% ipython --no-banner

In [1]: import numpy as np

In [2]: np.set_printoptions(precision=2, suppress=True, linewidth=160, floatmode="fixed")

In [3]: K = np.load("data.npy")

In [4]: K
Out[4]: 
array([[ 0.00, -1.00, -1.00],
       [-1.00,  0.00, -1.00],
       [-1.00, -1.00,  0.00]])

In [5]: # symmetric, so the eigenvalues are real

In [6]: evals, V = np.linalg.eigh(K)

In [7]: x0 = np.array([2, -1, 2])

In [8]: x0 @ K @ x0
Out[8]: np.float64(0.0)

In [9]: x0 @ K @ x0 / (x0 @ x0), round(float(evals[0]), 2), np.round(evals[-1], 2)
Out[9]: (np.float64(0.0), -2.0, np.float64(1.0))

In [10]: np.linalg.eigvalsh(K[1:, 1:])
Out[10]: array([-1.00,  1.00])

In [11]: V * np.maximum(evals, 0) @ V.T
Out[11]: 
array([[ 0.67, -0.33, -0.33],
       [-0.33,  0.67, -0.33],
       [-0.33, -0.33,  0.67]])

In [12]: B = np.array([[-1, -1], [-2, 3]])

In [13]: basis = np.kron(B, K)

In [14]: basis
Out[14]: 
array([[-0.00,  1.00,  1.00, -0.00,  1.00,  1.00],
       [ 1.00, -0.00,  1.00,  1.00, -0.00,  1.00],
       [ 1.00,  1.00, -0.00,  1.00,  1.00, -0.00],
       [-0.00,  2.00,  2.00,  0.00, -3.00, -3.00],
       [ 2.00, -0.00,  2.00, -3.00,  0.00, -3.00],
       [ 2.00,  2.00, -0.00, -3.00, -3.00,  0.00]])

In [15]: round(np.linalg.norm(basis, 2), 2), np.round(np.linalg.norm(B, 2) * np.linalg.norm(K, 2), 2)
Out[15]: (np.float64(7.24), np.float64(7.24))

In [16]: basis.shape
Out[16]: (6, 6)

In [17]: arr = np.load("block18.npy")

In [18]: arr
Out[18]: 
array([[ 0.20,  0.07, -0.20,  0.34],
       [ 0.07,  0.02, -0.07,  0.11],
       [-0.20, -0.07,  0.20, -0.34],
       [ 0.34,  0.11, -0.34,  0.57]])

In [19]: # projection: eigenvalues are 0 or 1

In [20]: rng = np.random.default_rng(740)

In [21]: lab = rng.permutation(3)

In [22]: lab
Out[22]: array([0, 2, 1])

In [23]: B = K[lab][:, lab]

In [24]: B
Out[24]: 
array([[ 0.00, -1.00, -1.00],
       [-1.00,  0.00, -1.00],
       [-1.00, -1.00,  0.00]])

In [25]: print(np.round(np.linalg.det(B), 2), round(float(np.linalg.det(K[lab])), 2))
-2.0 2.0

In [26]: r = np.linalg.matrix_rank(arr)

In [27]: r
Out[27]: np.int64(1)

In [28]: ns = np.linalg.svd(arr)[2][r:].T

In [29]: np.round(arr @ ns, 2) + 0
Out[29]: 
array([[0.00, 0.00, 0.00],
       [0.00, 0.00, 0.00],
       [0.00, 0.00, 0.00],
       [0.00, 0.00, 0.00]])

In [30]: X = np.load("test1.npy")

In [31]: X
Out[31]: 
array([[8.00, 2.00, 0.00, 0.00, 0.00, 0.00],
       [2.00, 1.00, 2.00, 0.00, 0.00, 0.00],
       [0.00, 2.00, 6.00, 2.00, 0.00, 0.00],
       [0.00, 0.00, 2.00, 3.00, 2.00, 0.00],
       [0.00, 0.00, 0.00, 2.00, 4.00, 2.00],
       [0.00, 0.00, 0.00, 0.00, 2.00, 2.00]])

In [32]: B = X / np.linalg.norm(X, axis=1, keepdims=True)

In [33]: cov = B @ B.T

In [34]: (cov - 2 * np.eye(6)).round(6).argmax(axis=1)
Out[34]: array([1, 0, 1, 4, 5, 4])

In [35]: np.argwhere(np.triu(np.abs(cov) > 0.95, 1))
Out[35]: array([], shape=(0, 2), dtype=int64)

In [36]: print((np.abs(cov) > 0.9).astype(int))
[[1 0 0 0 0 0]
 [0 1 0 0 0 0]
 [0 0 1 0 0 0]
 [0 0 0 1 0 0]
 [0 0 0 0 1 0]
 [0 0 0 0 0 1]]

In [37]: print(cov[3])
[0.00 0.32 0.66 1.00 0.69 0.34]
